$ python3 -q
>>> import numpy as np
>>> np.set_printoptions(precision=3, suppress=True, linewidth=120)
>>> rnd = lambda a: np.round(a, 3) + 0
>>> data = np.loadtxt("m.csv", delimiter=",")
>>> print(data)
[[ 2.013  1.035 -0.068  1.999]
 [10.022  5.01  -0.059  9.969]
 [ 6.119  3.157  0.044  6.038]
 [ 1.992  0.958 -0.029  2.105]]
>>> np.linalg.cond(data) > 100
np.True_
>>> np.argsort(-np.linalg.norm(data, axis=0).round(6), kind="stable")[:3]
array([0, 3, 1])
>>> rnd(np.abs(np.linalg.svd(data)[2][-1]))
array([0.672, 0.619, 0.183, 0.362])
>>> T = np.stack([data, 2 * data, data[::-1]])
>>> rnd(np.linalg.norm(T, axis=(1, 2)))
array([18.09 , 36.179, 18.09 ])
>>> (T @ data.T).shape
(3, 4, 4)
>>> T.shape
(3, 4, 4)
>>> Q = data.astype(float).copy()
>>> for j in range(4):
...     Q[:, j] -= Q[:, :j] @ (Q[:, :j].T @ Q[:, j])
...     Q[:, j] /= np.linalg.norm(Q[:, j])
... 
>>> rnd(Q.T @ data)
array([[12.079,  6.087, -0.043, 12.01 ],
       [ 0.   ,  0.098,  0.057, -0.095],
       [ 0.   ,  0.   ,  0.077, -0.004],
       [ 0.   ,  0.   ,  0.   ,  0.092]])
>>> J = np.loadtxt("sample10.csv", delimiter=",")
>>> J
array([[-1.,  0.,  3.],
       [ 0., -2.,  0.],
       [ 3.,  0.,  7.]])
>>> Q, R = np.linalg.qr(J)
>>> rnd(Q @ R)
array([[-1.,  0.,  3.],
       [ 0., -2.,  0.],
       [ 3.,  0.,  7.]])
>>> print(np.trace(Q @ Q.T))
3.0
>>> Q.shape, R.shape
((3, 3), (3, 3))
>>> np.allclose(R.T @ R, J.T @ J)
True
